$ ipython --no-banner

In [1]: import numpy as np

In [2]: np.set_printoptions(suppress=True, linewidth=100)

In [3]: tidy = lambda a: np.round(a, 2) + 0

In [4]: W0 = -3 * np.eye(6) + np.ones((6, 6))

In [5]: W0
Out[5]: 
array([[-2.,  1.,  1.,  1.,  1.,  1.],
       [ 1., -2.,  1.,  1.,  1.,  1.],
       [ 1.,  1., -2.,  1.,  1.,  1.],
       [ 1.,  1.,  1., -2.,  1.,  1.],
       [ 1.,  1.,  1.,  1., -2.,  1.],
       [ 1.,  1.,  1.,  1.,  1., -2.]])

In [6]: W0.T @ W0
Out[6]: 
array([[9., 0., 0., 0., 0., 0.],
       [0., 9., 0., 0., 0., 0.],
       [0., 0., 9., 0., 0., 0.],
       [0., 0., 0., 9., 0., 0.],
       [0., 0., 0., 0., 9., 0.],
       [0., 0., 0., 0., 0., 9.]])

In [7]: tidy(np.linalg.svd(W0, compute_uv=False))
Out[7]: array([3., 3., 3., 3., 3., 3.])

In [8]: tidy(np.linalg.pinv(W0))
Out[8]: 
array([[-0.22,  0.11,  0.11,  0.11,  0.11,  0.11],
       [ 0.11, -0.22,  0.11,  0.11,  0.11,  0.11],
       [ 0.11,  0.11, -0.22,  0.11,  0.11,  0.11],
       [ 0.11,  0.11,  0.11, -0.22,  0.11,  0.11],
       [ 0.11,  0.11,  0.11,  0.11, -0.22,  0.11],
       [ 0.11,  0.11,  0.11,  0.11,  0.11, -0.22]])

In [9]: W0[:, 5] @ W0[:, 2]
Out[9]: np.float64(0.0)

In [10]: tidy(np.linalg.norm(W0, axis=0))
Out[10]: array([3., 3., 3., 3., 3., 3.])

In [11]: E = np.loadtxt("dump.csv", delimiter=",")

In [12]: E
Out[12]: 
array([[-0.13, -1.  ,  0.11, -0.27,  0.46,  0.16, -1.03,  0.49,  0.11, -0.8 , -0.07, -0.18],
       [-0.05,  0.25,  0.25, -0.15,  0.46, -0.74,  0.19, -0.44,  0.68, -0.23,  1.31, -0.58],
       [-0.13,  0.24,  0.04, -0.34,  0.3 ,  0.75,  0.75,  1.06, -0.14, -0.61,  0.38,  0.73],
       [-0.23, -0.52, -0.79, -1.07, -0.24, -0.18, -0.11, -0.64, -1.33,  0.07, -0.12,  0.49],
       [ 0.05,  1.34, -1.03, -1.13, -0.4 ,  0.17,  0.  ,  0.21,  0.63,  0.54,  0.34, -0.06],
       [-0.43,  0.05,  0.04, -0.73,  0.22, -1.15,  0.16,  1.08, -0.64,  0.44, -0.51, -0.87],
       [-0.12, -0.07,  0.09,  0.95,  0.04,  0.04, -0.82,  0.52, -1.34, -0.37,  0.43, -0.77],
       [-0.15,  1.19,  0.26, -0.19,  0.  , -0.88, -0.53, -0.22,  0.22, -1.35,  0.02,  0.03],
       [-1.17, -0.11, -1.7 ,  0.44, -0.07,  0.02, -0.27, -0.1 ,  0.42,  0.26,  0.24,  0.95]])

In [13]: f, v = E[6], E[7]

In [14]: tidy(f @ f)
Out[14]: np.float64(4.59)

In [15]: pr = (f @ v) / (f @ f) * f

In [16]: tidy(pr)
Out[16]: array([-0.01,  0.  ,  0.  ,  0.05,  0.  ,  0.  , -0.05,  0.03, -0.07, -0.02,  0.02, -0.04])

In [17]: tidy((v - pr) @ f)
Out[17]: np.float64(0.0)

In [18]: E.shape
Out[18]: (9, 12)

In [19]: tidy(np.linalg.norm(E))
Out[19]: np.float64(6.34)

In [20]: tidy(np.linalg.svd(E, compute_uv=False))
Out[20]: array([2.99, 2.7 , 2.43, 2.19, 1.97, 1.77, 1.59, 1.43, 1.29])

In [21]: np.linalg.matrix_rank(E)
Out[21]: np.int64(9)

In [22]: np.abs(E).max()
Out[22]: np.float64(1.7)

In [23]: np.unravel_index(np.abs(E).argmax(), E.shape)
Out[23]: (np.int64(8), np.int64(2))

In [24]: tidy(E.mean(axis=0))
Out[24]: array([-0.26,  0.15, -0.3 , -0.28,  0.09, -0.2 , -0.18,  0.22, -0.15, -0.23,  0.22, -0.03])

In [25]: K = np.loadtxt("x.csv", delimiter=",")

In [26]: K
Out[26]: 
array([[ 2., -1.,  0.,  0.],
       [ 1.,  0.,  0.,  0.],
       [ 0.,  0.,  2., -1.],
       [ 0.,  0.,  1.,  0.]])

In [27]: Y = K / np.sqrt((K ** 2).mean(axis=1, keepdims=True))

In [28]: tidy(Y[2])
Out[28]: array([ 0.  ,  0.  ,  1.79, -0.89])

In [29]: tidy(np.linalg.norm(Y, axis=1))
Out[29]: array([2., 2., 2., 2.])

In [30]: K - K.mean(axis=1, keepdims=True)
Out[30]: 
array([[ 1.75, -1.25, -0.25, -0.25],
       [ 0.75, -0.25, -0.25, -0.25],
       [-0.25, -0.25,  1.75, -1.25],
       [-0.25, -0.25,  0.75, -0.25]])
